% python3 -q
>>> import numpy as np
>>> np.set_printoptions(precision=2, suppress=True, linewidth=120, sign=" ")
>>> arr = np.load("dump.npy")
>>> arr
array([[  3,   3,   3,   3,   3,   3,   3],
       [  3,   6,   6,   6,   6,   6,   6],
       [  3,   6,   9,   9,   9,   9,   9],
       [  3,   6,   9,  12,  12,  12,  12],
       [  3,   6,   9,  12,  15,  15,  15],
       [  3,   6,   9,  12,  15,  18,  18],
       [  3,   6,   9,  12,  15,  18,  21]])
>>> x0 = np.array([4, -7, -1, -8, 3, -2, 3])
>>> rhs = arr @ x0
>>> b, lr = np.zeros(7), 1 / np.linalg.norm(arr, 2) ** 2
>>> for i in range(8):
...     b -= lr * arr.T @ (arr @ b - rhs)
...     if i % 2 == 0: print(i, round(np.linalg.norm(arr @ b - rhs), 2))
... 
0 47.99
2 46.81
4 45.67
6 44.55
>>> b
array([-0.42, -0.81, -1.06, -1.17, -1.13, -1.05, -0.98])
>>> def softmax(z):
...     e = np.exp(z - z.max(axis=-1, keepdims=True))
...     return e / e.sum(axis=-1, keepdims=True)
... 
>>> np.round(softmax(arr[4]), 2) + 0
array([ 0.  ,  0.  ,  0.  ,  0.02,  0.33,  0.33,  0.33])
>>> softmax(arr).sum(axis=1)
array([ 1.,  1.,  1.,  1.,  1.,  1.,  1.])
>>> np.round(softmax(arr[4] + 2), 2) + 0
array([ 0.  ,  0.  ,  0.  ,  0.02,  0.33,  0.33,  0.33])
>>> np.round(softmax(10 * arr[4]), 2) + 0
array([ 0.  ,  0.  ,  0.  ,  0.  ,  0.33,  0.33,  0.33])
>>> scores = arr @ arr.T / np.sqrt(7)
>>> np.round(softmax(scores + np.triu(np.full(scores.shape, -np.inf), 1)), 2) + 0
array([[ 1.,  0.,  0.,  0.,  0.,  0.,  0.],
       [ 0.,  1.,  0.,  0.,  0.,  0.,  0.],
       [ 0.,  0.,  1.,  0.,  0.,  0.,  0.],
       [ 0.,  0.,  0.,  1.,  0.,  0.,  0.],
       [ 0.,  0.,  0.,  0.,  1.,  0.,  0.],
       [ 0.,  0.,  0.,  0.,  0.,  1.,  0.],
       [ 0.,  0.,  0.,  0.,  0.,  0.,  1.]])
>>> np.round(softmax(scores), 2) + 0
array([[ 0.  ,  0.  ,  0.  ,  0.  ,  0.  ,  0.03,  0.97],
       [ 0.  ,  0.  ,  0.  ,  0.  ,  0.  ,  0.  ,  1.  ],
       [ 0.  ,  0.  ,  0.  ,  0.  ,  0.  ,  0.  ,  1.  ],
       [ 0.  ,  0.  ,  0.  ,  0.  ,  0.  ,  0.  ,  1.  ],
       [ 0.  ,  0.  ,  0.  ,  0.  ,  0.  ,  0.  ,  1.  ],
       [ 0.  ,  0.  ,  0.  ,  0.  ,  0.  ,  0.  ,  1.  ],
       [ 0.  ,  0.  ,  0.  ,  0.  ,  0.  ,  0.  ,  1.  ]])
>>> W0 = np.load("test2.npy")
>>> W0
array([[-1, -1, -1, -1, -1, -1],
       [-1, -2, -2, -2, -2, -2],
       [-1, -2, -3, -3, -3, -3],
       [-1, -2, -3, -4, -4, -4],
       [-1, -2, -3, -4, -5, -5],
       [-1, -2, -3, -4, -5, -6]])
>>> ang = np.radians(120)
>>> R = np.eye(6)
>>> R[3, 3] = R[2, 2] = np.cos(ang)
>>> R[3, 2], R[2, 3] = -np.sin(ang), np.sin(ang)
>>> R
array([[ 1.  ,  0.  ,  0.  ,  0.  ,  0.  ,  0.  ],
       [ 0.  ,  1.  ,  0.  ,  0.  ,  0.  ,  0.  ],
       [ 0.  ,  0.  , -0.5 ,  0.87,  0.  ,  0.  ],
       [ 0.  ,  0.  , -0.87, -0.5 ,  0.  ,  0.  ],
       [ 0.  ,  0.  ,  0.  ,  0.  ,  1.  ,  0.  ],
       [ 0.  ,  0.  ,  0.  ,  0.  ,  0.  ,  1.  ]])
>>> B = W0 @ R.T
>>> np.allclose(W0 @ W0.T, B @ B.T)
True
>>> np.abs(B - W0).max(axis=0)
array([ 0. ,  0. ,  1.9,  8.6,  0. ,  0. ])
>>> np.allclose(np.linalg.norm(W0, axis=1), np.linalg.norm(B, axis=1))
True
